$ python -q
>>> import numpy as np
>>> np.set_printoptions(precision=2, suppress=True, linewidth=120)
>>> def rd(a):
...     return np.round(a, 2) + 0
... 
>>> E = np.array([[1, 2, 0, 0, 2], [1, 1, 0, 0, 1], [1, 2, 0, 2, 2], [0, 1, 0, 2, 2]])
>>> E[:, 4] = -3 * E[:, 2]
>>> print(E)
[[1 2 0 0 0]
 [1 1 0 0 0]
 [1 2 0 2 0]
 [0 1 0 2 0]]
>>> # rows and columns are dependent
>>> left, sv, Vt = np.linalg.svd(E)
>>> print(np.argmax(sv[:-1] / (sv[1:] + 1e-6)) + 1)
3
>>> out = left[:, :3] @ np.diag(sv[:3]) @ Vt[:3]
>>> print(rd(np.linalg.norm(E - out) / np.linalg.norm(E)))
0.0
>>> print(rd(np.abs(E - out).max()))
0.0
>>> left, sv, Vt = np.linalg.svd(E, full_matrices=False)
>>> print(rd(np.cumsum(sv ** 2) / np.sum(sv ** 2)))
[0.81 0.99 1.   1.  ]
>>> print(rd(np.abs(Vt[0])))
[0.35 0.74 0.   0.57 0.  ]
>>> print(np.argsort(-np.linalg.norm(E, axis=0).round(6), kind="stable")[:3])
[1 3 0]
>>> print(np.linalg.matrix_rank(E, rtol=0.1))
3
>>> print([round(float(x), 2) for x in np.linalg.svd(E, compute_uv=False)[:3]])
[4.12, 1.96, 0.43]
>>> print(np.linalg.cond(E) > 100)
True
>>> C2 = E.T @ E
>>> print(np.linalg.matrix_rank(C2))
3
>>> print(np.allclose(C2, C2.T))
True
>>> print(rd(np.linalg.eigvalsh(C2)[::-1]))
[16.98  3.84  0.18  0.    0.  ]
>>> print(np.trace(C2), (E ** 2).sum())
21 21
>>> print(np.abs(E).max())
2
>>> print(E.sum(axis=1))
[3 2 5 3]
>>> print(np.diff(E, axis=0))
[[ 0 -1  0  0  0]
 [ 0  1  0  2  0]
 [-1 -1  0  0  0]]
>>> print(E.shape)
(4, 5)
>>> m1 = np.load("case4.npy")
>>> print(rd(m1))
[[ 0.06  0.92 -0.4 ]
 [-0.98  0.12  0.14]
 [-0.17 -0.38 -0.91]]
>>> vec = np.array([-1, -3, 1])
>>> print(rd(np.abs(np.linalg.eigvals(m1))))
[1. 1. 1.]
>>> print(3 - np.linalg.matrix_rank(m1 - np.eye(3), tol=1e-8))
0
>>> print(rd(np.linalg.norm(vec)), rd(np.linalg.norm(m1 @ vec)))
3.32 3.32
>>> print(rd(m1.T @ (m1 @ vec)))
[-1. -3.  1.]
>>> print(rd(np.linalg.inv(m1)))
[[ 0.06 -0.98 -0.17]
 [ 0.92  0.12 -0.38]
 [-0.4   0.14 -0.91]]
>>> print(rd(np.linalg.norm(m1[1], 1)), rd(np.linalg.norm(m1[1], np.inf)))
1.24 0.98
>>> print(rd(np.linalg.norm(m1, axis=1)))
[1. 1. 1.]
>>> print(rd(m1[1] @ m1[2]))
0.0
>>> print(rd(np.linalg.norm(m1[1] - m1[2])))
1.41
>>> print(rd(np.linalg.norm(m1, axis=0)))
[1. 1. 1.]
>>> out = np.array([[-4, 1, 3, -3], [3, -5, 5, -3], [1, -1, 3, 5], [4, -5, -1, 4]])
>>> F = np.tril(out)
>>> print(F)
[[-4  0  0  0]
 [ 3 -5  0  0]
 [ 1 -1  3  0]
 [ 4 -5 -1  4]]
>>> out = np.array([[-8, 5], [-8, 8], [9, -2], [-7, -1]])
>>> print(F @ out)
[[ 32 -20]
 [ 16 -25]
 [ 27  -9]
 [-29 -22]]
>>> print(np.linalg.matrix_rank(np.vstack([F, out.T])))
4
>>> print(np.einsum("ik,kj->ji", F, out))
[[ 32  16  27 -29]
 [-20 -25  -9 -22]]
>>> print(np.einsum("ik,kj->ij", F, out))
[[ 32 -20]
 [ 16 -25]
 [ 27  -9]
 [-29 -22]]
>>> print(np.linalg.matrix_power(F, 3))
[[ -64    0    0    0]
 [ 183 -125    0    0]
 [  31  -19   27    0]
 [ 139 -103  -37   64]]
>>> print(rd(np.linalg.det(F)))
240.0
>>> print((F + F.T) / 2)
[[-4.   1.5  0.5  2. ]
 [ 1.5 -5.  -0.5 -2.5]
 [ 0.5 -0.5  3.  -0.5]
 [ 2.  -2.5 -0.5  4. ]]
>>> print(rd(np.sort(np.abs(np.linalg.eigvals(F)))))
[3. 4. 4. 5.]
>>> W0 = np.array([[8, -8, 8, -4, -8],
...     [4, -4, 4, -2, -4],
...     [4, -4, 4, -2, -4],
...     [0, 0, 0, 0, 0],
...     [8, -8, 8, -4, -8]])
>>> out = W0[0, 0] * W0[1:] - np.outer(W0[1:, 0], W0[0])
>>> print(out)
[[0 0 0 0 0]
 [0 0 0 0 0]
 [0 0 0 0 0]
 [0 0 0 0 0]]
>>> print(W0[:, 0] / W0[0, 0])
[1.  0.5 0.5 0.  1. ]
>>> print(np.flatnonzero(~out.round(6).any(axis=1)))
[0 1 2 3]
>>> print(np.linalg.matrix_rank(out), np.linalg.matrix_rank(W0))
0 1
>>> left, sv, Vt = np.linalg.svd(W0)
>>> V = Vt[:(sv > 1e-8).sum()]
>>> rng = np.random.default_rng(505)
>>> vec = W0[3] + -3 * W0[1] + rng.integers(2) * np.eye(5)[3]
>>> print(vec)
[-12.  12. -12.   7.  12.]
>>> print(np.linalg.matrix_rank(np.vstack([W0, vec])))
2
>>> vec = np.array([0, 2, 4])
>>> y = m1 @ vec
>>> print(rd(y))
[ 0.25  0.79 -4.39]
>>> print(rd(np.linalg.solve(m1, y)))
[0. 2. 4.]
>>> print(rd(np.linalg.solve(m1.T, m1[1])))
[0. 1. 0.]
>>> print(np.linalg.matrix_rank(W0, rtol=0.1))
1
>>> C2 = W0.T @ W0
>>> print((W0 @ W0.T).shape)
(5, 5)
>>> print(np.diag(C2))
[160 160 160  40 160]
>>> print(rd(np.linalg.eigvalsh(C2)[::-1]))
[680.   0.   0.   0.   0.]
>>> K = np.load("data.npy")
>>> print(K)
[[0 2 0 2]
 [0 1 0 3]
 [0 0 1 3]
 [0 0 0 1]]
>>> # looks like rank 3
>>> r = np.linalg.matrix_rank(K)
>>> print(r)
3
>>> null = np.linalg.svd(K)[2][r:].T
>>> print([int(np.linalg.matrix_rank(K[:, :j + 1])) for j in range(4)])
[0, 1, 2, 3]
>>> print([int(np.linalg.matrix_rank(np.delete(K, i, axis=0))) for i in range(4)])
[3, 3, 2, 3]
>>> print(np.allclose(K @ null, 0))
True
>>> print(null @ null.T)
[[1. 0. 0. 0.]
 [0. 0. 0. 0.]
 [0. 0. 0. 0.]
 [0. 0. 0. 0.]]
>>> print(null[:, 0] / null[np.abs(null[:, 0]).round(6).argmax(), 0])
[1. 0. 0. 0.]
>>> print([int(np.linalg.matrix_rank(K[:i])) for i in range(1, len(K) + 1)])
[1, 2, 3, 3]
>>> print(rd(np.sort(np.linalg.eigvals(K))))
[0. 1. 1. 1.]
>>> C2 = K.T @ K
>>> print(rd(np.linalg.svd(K, compute_uv=False) ** 2))
[25.73  3.    0.27  0.  ]
>>> print(np.trace(C2), (K ** 2).sum())
29 29
>>> print(rd(np.linalg.eigvalsh(C2)[::-1]))
[25.73  3.    0.27  0.  ]
>>> print((K @ K.T).shape)
(4, 4)
